$ python -q
>>> import numpy as np
>>> np.set_printoptions(precision=2, suppress=True, linewidth=140)
>>> tidy = lambda a: np.round(a, 2) + 0
>>> rng = np.random.default_rng(40)
>>> W0 = rng.normal(size=(47, 14))
>>> W0 = 20 * W0 / np.linalg.norm(W0, axis=1, keepdims=True)
>>> tidy(W0)
array([[ -7.34,  -6.87,  -4.87,   4.94,  -6.67,  -6.59,  -2.52,   8.92,  -5.9 ,  -4.48,   1.24,   0.93,   2.48,  -3.67],
       [ -6.56,  -9.37,   2.31,  -1.46,   2.99,   0.32,   9.76,   4.09,   1.16,   0.31,  -3.58,  -2.72,  -2.25,  10.68],
       [ -1.15,  -3.63,   1.47,   4.4 ,  -6.87, -14.19,  -1.65,   6.24,  -4.21,   3.83,   2.  ,   4.2 ,  -3.89,  -2.14],
       [  7.51,   3.22, -11.68,   5.88,   9.39,  -1.25,   3.82,  -3.98,   0.24,   0.4 ,  -2.92,   4.24,   2.55,   2.99],
       [  4.55, -10.96,   1.75,  -8.04,  -2.11,  -0.21,  -5.49,   0.59,  -6.79,  -2.33,   4.35,  -5.  ,   0.83,  -7.77],
       [  1.59,  -9.87,  -5.7 ,  -9.62,   1.28,  -5.76,  -3.18,   1.33,   5.05,   3.16,  -1.35,   8.15,   4.86,  -0.93],
       [  9.58,  -4.88,  -0.7 ,   6.61,   3.68,   2.5 ,  -1.65,  -4.91,  -1.83,   2.72,  -2.39,  -6.97,  -1.68,  11.21],
       [  5.56,  11.93,   0.8 ,  -0.2 ,  -2.14,  10.49,  -3.7 ,   0.34,   4.49,  -6.72,  -2.23,  -3.79,  -0.23,   3.6 ],
       [ -3.73,   2.72,  -2.99,   0.02,  -0.74,  -3.66,  -7.44,  -1.13,  -1.09,  11.29,   7.24,   7.11,  -2.03,   7.96],
       [  6.93,   2.35,   9.61,   3.24,   3.68,   0.76,  -3.82,   7.99,  -6.57,   2.66,  -6.44,   1.2 ,  -5.05,   5.71],
       [ -2.83,  -2.  ,  -4.57,  -3.98,  -4.2 ,   8.84,   1.74,  -5.71,   8.84,   2.27,   5.68,   6.91,  -6.59,  -3.63],
       [  0.82,   7.44,   4.64,  -6.51,  -6.43,   6.3 ,   0.89,   4.6 ,   5.26,  -7.5 ,   3.94,  -0.1 ,  -0.04,   8.81],
       [  0.54,  -2.73,  -7.36,  10.13,   4.48,  -5.95,   1.6 ,   2.64,  -9.8 ,   3.1 ,  -3.48,   6.54,  -3.15,  -0.14],
       [ -9.15,  -3.91,  -4.35,   7.75,  -1.08,   0.75,  -3.43,  -2.71,   0.61,  10.17,  -2.57,   7.02,   6.36,   1.03],
       [  3.61,   5.55,  -4.04,  -1.08,  -3.43,  -0.99,   3.35,  10.83,   4.24,   2.98, -10.21,   6.55,  -2.81,   3.96],
       [  3.72,   7.73,  -1.38,   2.43,   1.02,  -0.99,   5.36,  -1.09,  -0.63,   3.72,   6.21, -15.27,   0.72,  -0.24],
       [  9.75, -12.52,   0.64,   1.05,  -0.92,   4.6 ,   0.72,   0.18,  -7.05,   1.47,   1.91,   5.45,   0.71,   6.19],
       [ 10.46,  -3.27,   6.3 ,  -5.88,  -7.16,   4.3 ,   3.29,  -0.55,  -4.74,  -6.64,   1.02,  -2.72,   4.81,   5.17],
       [ -6.49,  -1.67,  -4.11,  -0.36,  -2.6 ,  -6.48,  -6.57,  -5.11,  -1.97, -12.45,  -3.25,   5.36,   2.05,  -4.19],
       [ -9.53,   9.74,   3.94,   5.67,  -0.25,  -0.3 ,  -6.5 ,  -8.02,  -0.9 ,   1.58,  -0.47,  -4.93,  -5.66,   0.27],
       [  2.43,  -2.75,  -7.45,   4.71,   1.53, -10.83,  -6.33,   6.92,  -1.3 ,  -9.07,  -0.45,   1.14,   2.29,  -3.24],
       [ -2.89,  -1.35,   1.62,   0.16,   5.99, -12.15,  -5.16,  -0.25,   1.08,   7.31,   1.31,  -1.78, -10.83,  -0.7 ],
       [ -1.91,   7.33,  -2.35,  -2.03,  -7.35,  -6.71,   0.73,  -3.19,  -7.42,  -6.43,  -0.57,  -0.86,   5.02, -10.03],
       [  1.89,   5.1 ,  -2.89,  -2.66,   4.33, -12.05,  -1.11,  -3.77,   8.66,   6.02,   4.07,   3.28,   3.11,   5.22],
       [  2.94,   3.51,  -3.46,  -7.92,  -8.28,   2.02,   0.93,   4.11,  -8.78,   5.82,  -2.95,  -8.  ,   5.11,  -2.05],
       [ -9.19,   4.  ,   3.39,  -4.08,   2.45,   8.24,  -3.4 ,   6.79,  -3.64, -10.01,  -1.02,   4.26,   1.61,  -2.14],
       [  4.01,  -6.44,  -2.63,   0.16,  -0.16,   0.52,   0.78,  11.99,  -8.05,  -0.22,  10.45,  -0.92,  -0.33,   3.98],
       [ -0.7 ,   3.95,  -3.92,   0.35,   4.26,   4.2 ,   1.6 ,  -2.57,   1.16, -15.35,  -3.94,  -2.26,  -0.84,   8.07],
       [ -1.47,   0.3 ,  13.67,   4.68,  -0.81,  -2.03,  -3.45,  -2.74,   1.76,   6.33,  -5.06,  -1.35,   6.54,  -7.16],
       [ -2.03,   4.65,  -4.59, -11.47,   3.24,  -1.75,   9.02,  -0.98,   4.44,   0.05,   7.55,  -3.74,   5.4 ,  -2.41],
       [ -1.68,   5.77,  -2.48,   5.16,  -4.97,   4.47,   6.37,   6.67,  -1.78,   1.02,  -9.94,   5.44,  -8.1 ,   1.79],
       [ -0.04,  -2.78,   3.01,  -6.95,   8.51,  12.15,   4.15,   1.01,  -4.19,   2.1 ,   1.04,  -6.52,   4.01,  -3.84],
       [ -1.33,  -5.3 ,   4.78,  -5.43,  -5.12,  -6.3 ,   6.93,  -0.21,  -0.74,   1.77,  -4.81,   5.52,  -0.01, -12.1 ],
       [ -1.63,  -3.14,  -8.65,   8.17,  -1.37,   6.75,   9.85,   6.45,   0.92,   2.46,  -0.45,   1.11,  -5.47,   4.64],
       [ -7.56,  -3.63,   3.41,   1.57,  -1.89,   3.71,   1.65,  -9.55,   5.94,  -2.71,   7.32,  -4.47,  -2.75,  -8.98],
       [  1.25,  -0.03, -12.43,  -3.9 , -10.96,   1.3 ,  -0.66,   1.38,   3.63,   5.92,   2.6 ,   2.14,  -4.52,  -4.95],
       [  0.94,   3.85,  -2.53,   5.52,   9.73,   4.41,   5.69,   6.29,   7.25,   2.08,  -0.82,  -0.53,  -4.56,  -9.1 ],
       [  0.35,  -1.11,   2.68,  -9.37,   1.2 ,  -1.35,  12.37,  -3.09,   7.74,  -5.99,   1.67,  -3.15,  -0.34,  -5.41],
       [ -6.82,   4.01,   7.11,   5.92,   0.33,   7.17,   4.36,  -7.58,   9.23,  -3.06,   0.83,   2.37,   1.58,   4.52],
       [ -1.01,  -4.11,   5.68,  -2.03,   7.71,   6.51,   6.76,   0.17, -11.95,   0.54,   1.75,  -2.63,   5.83,   3.34],
       [ -3.06,   8.27,  -4.6 ,   7.94,  -7.12,  -0.17,  -4.91,   0.44,  -6.62,  -2.1 ,  -1.48,  -0.42,   7.54,  -7.43],
       [ -4.53,  -5.88,  11.77,  -0.6 ,  -6.25,  -5.32,   2.57,  -3.66,  -5.34,   0.74,  -8.75,   2.07,  -0.58,   2.92],
       [  1.65,   0.28,  -5.81,  -3.92,  -2.61,  -3.33,  -9.6 ,   0.29,   1.35, -12.81,  -3.51,   3.05,   3.33,  -6.26],
       [  1.55,  -5.28,  -2.73,   5.66,  -0.92, -10.  ,   2.33,   0.21,  -6.26,   1.56,  -1.96,  11.74,  -6.12,  -1.82],
       [  3.85,   0.93,  -8.68,  14.67,  -2.16,   3.65,  -3.4 ,  -0.21,  -1.98,  -2.15,  -1.72,   5.22,  -0.79,  -4.98],
       [ -0.86,   6.74, -12.35,  -4.16,  -1.52,   4.91,  -2.16,  -7.32,  -4.21,   2.43,   4.96,  -5.7 ,  -1.46,   4.06],
       [  0.53,  -7.74,  -0.37,  -2.82,   0.42,  -2.08,   4.78,  -9.17,  11.19,   4.62,  -2.43,   0.41,  -5.25,   6.32]])
>>> B = np.c_[W0[:, :9] @ np.array([[-3, -7, -4, -6, 7, 5, -7, -2, 2],
...     [0, -1, 1, 3, 8, -1, 6, -3, 9],
...     [-8, -1, -7, 8, -8, -8, -4, 3, -4],
...     [2, -1, -9, 1, 0, 7, 8, -6, 5],
...     [6, -8, 4, -3, 0, 4, 0, -2, -9],
...     [4, -9, -3, -5, 9, 9, -7, -5, -8],
...     [6, 5, -5, 2, -5, 9, 0, 5, -3],
...     [-5, 1, -3, 9, -1, 0, 4, 2, -2],
...     [9, 0, -1, 9, -5, 2, 1, -1, -5]]), np.array([5, 2, 0, 4, 1, 5, 2, 2, 4, 4, 3, 3, 0, 2, 1, 1, 2, 1, 1, 5, 4, 0, 4, 4, 3, 5, 2, 1, 0, 4, 0, 0, 0, 1, 5, 2, 1, 2, 1, 1, 3, 5, 1, 3, 4, 1, 0])]
>>> tidy(B)
array([[-108.38,  167.21,   -3.05,   64.57,  -93.6 ,  -76.85,  145.09,   48.49,   99.65,    5.  ],
       [  66.02,   80.53,  -37.37,   84.52, -195.22,   52.8 ,  -15.85,  105.14, -186.7 ,    2.  ],
       [-176.47,  186.48,  -40.05,  118.66, -153.53, -161.55,  135.64,   84.37,  169.97,    0.  ],
       [ 178.99,  -98.71,   35.98, -170.87,  144.23,  230.08,   53.61,  -96.61,   40.91,    4.  ],
       [-154.26,  -22.66,   55.61, -113.63,  -10.87, -109.89, -171.91,   63.08,  -66.8 ,    1.  ],
       [  25.9 ,   41.08,  139.47,  -18.32,  -84.76,  -69.17,  -73.88,   75.03,  -94.8 ,    5.  ],
       [  20.28, -133.12,  -65.72, -158.63,   78.36,  123.25,  -79.65,  -82.34,  -18.09,    2.  ],
       [  22.11, -146.88,  -41.08,   -1.38,  218.12,   69.55,  -39.69, -113.79,   37.66,    2.  ],
       [ -32.76,   26.94,   88.02,   -7.63,   30.35, -102.35,   74.59,  -28.36,   95.04,    4.  ],
       [-188.03, -111.04, -107.67,   35.95,   41.25,  -47.82,  -26.83,  -19.21,    1.91,    4.  ],
       [ 165.73,  -12.6 ,   33.34,  -29.47,   33.12,   92.62,  -81.65,  -25.52,  -96.16,    3.  ],
       [ -36.31,   -7.52,  -37.9 ,  126.32,   49.55,  -36.49,  -52.15,   18.73,  -13.12,    3.  ],
       [ -11.17,   24.57,  -14.92, -105.05,   25.54,   94.37,  132.76,  -31.88,  102.8 ,    0.  ],
       [  72.66,   46.65,   11.53,  -10.15,  -36.93,   19.9 ,  104.58,  -54.3 ,   19.17,    2.  ],
       [  -1.15,   38.23,  -35.13,  119.19,   44.23,   53.2 ,   70.09,   16.46,   53.8 ,    1.  ],
       [  38.88,   -8.28,  -35.21,  -10.57,   67.38,   81.05,   47.3 ,  -21.19,   82.72,    1.  ],
       [ -79.47,  -87.7 ,  -79.96, -170.56,   35.89,   93.56, -176.09,    3.54,  -86.28,    2.  ],
       [-139.47,  -35.96,  -87.87,  -69.18,   43.23,   -5.74, -202.12,   55.93,  -18.15,    1.  ],
       [ -21.47,   92.7 ,  115.5 ,  -35.98,  -36.34, -132.17,   71.99,    4.27,  101.73,    1.  ],
       [  -1.35,   11.56,   26.58,   32.58,   22.01, -113.24,  123.9 ,  -77.98,  125.94,    5.  ],
       [ -56.73,   49.04,   48.14,    9.8 ,  -11.61,  -43.52,  136.2 ,  -12.63,  118.04,    4.  ],
       [ -36.57,   55.18,   83.33,   66.3 , -132.74, -154.59,   91.97,   35.15,   30.14,    0.  ],
       [ -96.89,  130.06,   53.75,  -25.84,   40.3 , -110.33,   77.31,   39.88,  222.55,    4.  ],
       [  80.06,   51.72,  103.4 ,   67.25,  -65.29,  -74.98,   85.62,   18.05,   72.99,    4.  ],
       [-132.54,   44.17,   39.92,  -68.16,  129.59,  -40.73,  -55.54,   48.9 ,  102.95,    3.  ],
       [ -47.09,  -42.91,   39.14,   63.2 ,   43.08,  -59.54,    8.04,   -4.84,  -89.49,    5.  ],
       [-117.26,   -6.64,  -39.55,  -29.39,   26.65,   43.65,  -18.65,   36.1 ,  -27.36,    2.  ],
       [ 109.4 ,  -61.89,   34.12,  -58.26,   84.66,   97.85,    8.57,  -52.13,  -25.76,    1.  ],
       [ -99.81,   -3.65, -105.08,  120.66, -124.35, -133.36,   -0.13,    2.25,   -0.96,    0.  ],
       [ 131.24,   59.6 ,  119.76,   26.25,  -22.44,   28.81,  -18.5 ,   86.19,  -63.71,    4.  ],
       [  12.05,   41.3 ,  -99.97,   62.03,   64.9 ,  115.87,   91.11,  -17.8 ,   69.7 ,    0.  ],
       [  44.03, -148.73,   16.9 ,  -97.61,   61.95,  102.27, -169.31,    8.33, -239.32,    0.  ],
       [ -65.08,  147.39,  -19.41,   77.08, -177.39,  -93.89,  -42.54,  142.22,  -16.81,    0.  ],
       [ 144.37,   20.89, -104.89,   -4.24,   33.06,  267.19,   71.89,  -32.03,  -44.93,    1.  ],
       [ 113.16,   32.  ,  -15.6 ,   21.21, -104.2 ,    2.11,  -28.16,   -4.75,  -81.75,    5.  ],
       [  49.2 ,   81.72,   64.93,  -40.79,  103.35,   47.58,    9.63,   -5.01,  101.74,    2.  ],
       [ 172.43,  -96.24,  -60.72,   73.18,   26.28,  204.  ,   72.31,  -61.87, -114.57,    1.  ],
       [ 119.89,   66.68,   11.64,   76.42, -137.48,   35.24,  -89.97,  119.17, -136.51,    2.  ],
       [ 153.22,  -22.27, -100.3 ,  102.5 ,  -68.43,   70.06,   19.46,  -51.68,  -80.87,    1.  ],
       [ -42.05,  -78.71,  -32.66, -110.96,   -1.06,   65.72, -113.33,   41.69, -154.14,    1.  ],
       [ -72.81,   44.23,  -16.83,  -28.92,  137.28,  -18.68,  149.35,  -82.11,  238.89,    3.  ],
       [-154.93,  133.48,  -70.35,   72.64, -203.24, -175.6 ,  -38.17,  115.54,   13.13,    5.  ],
       [ -42.17,    0.98,  115.01,  -39.42,   71.36,  -97.07,    7.85,  -25.  ,   81.08,    1.  ],
       [ -60.47,  100.74,  -22.97,  -38.33,  -80.09,  -10.83,   78.23,   40.77,  107.04,    3.  ],
       [  51.76,  -66.7 ,  -85.66, -113.5 ,  163.9 ,  180.19,  102.31, -153.93,  134.92,    4.  ],
       [  89.41,  -34.35,  150.23, -205.68,  230.01,   68.92,   -5.26,  -73.35,  104.07,    1.  ],
       [ 165.2 ,   37.29,   18.46,    4.62, -144.59,   42.01,  -82.24,   41.9 , -120.3 ,    0.  ]])
>>> tidy(np.linalg.lstsq(W0, B[:, 0])[0])
array([-3.,  0., -8.,  2.,  6.,  4.,  6., -5.,  9.,  0.,  0.,  0.,  0.,  0.])
>>> np.linalg.matrix_rank(np.c_[W0, B])
np.int64(15)
>>> labels = B[:, 4] > np.median(B[:, 4])
>>> f = B[labels].mean(axis=0) - B[~labels].mean(axis=0)
>>> np.argsort(-np.abs(f).round(6), kind="stable")
array([4, 5, 1, 3, 7, 8, 6, 2, 0, 9])
>>> tidy(f)
array([  2.76, -72.76, -12.64, -62.06, 159.07,  76.81, -26.09, -59.74,  39.72,   0.05])
>>> labels.astype(int)
array([0, 0, 0, 1, 0, 0, 1, 1, 1, 1, 1, 1, 0, 0, 1, 1, 1, 1, 0, 0, 0, 0, 1, 0, 1, 1, 0, 1, 0, 0, 1, 1, 0, 1, 0, 1, 0, 0, 0, 0, 1, 0, 1, 0,
       1, 1, 0])
>>> vec = np.array([0, 1, -3, 1, 0, 3, 3, 3, 3, 3, -3, 3, 3, -3])
>>> y = W0 @ vec
>>> tidy(np.linalg.solve(W0.T @ W0, W0.T @ y))
array([ 0.,  1., -3.,  1.,  0.,  3.,  3.,  3.,  3.,  3., -3.,  3.,  3., -3.])
>>> y = y + 0.05 * rng.normal(size=47)
>>> tidy(y)
array([ -1.57,  -7.09, -32.24,  61.99, -69.13,  45.38, -58.21,   7.86, -24.75, -29.51,  50.55, -22.95,  25.33,  77.78, 107.79, -28.07,
       -19.48, -53.35, -43.03, -70.03, -16.14, -73.22, -12.43,  -4.33,  24.61,  10.73, -30.37, -38.59,  15.7 ,  28.95,  85.12,  27.79,
        46.7 ,  84.6 , -31.7 ,  67.98, 108.66,  11.27,  14.7 , -22.82,  38.05, -52.83, -10.1 ,   0.31,  62.63, -28.  ,  -7.66])
>>> coef, *_ = np.linalg.lstsq(W0, y)
>>> tidy(np.linalg.norm(y - W0 @ coef))
np.float64(0.3)
>>> tidy(coef)
array([ 0.,  1., -3.,  1.,  0.,  3.,  3.,  3.,  3.,  3., -3.,  3.,  3., -3.])
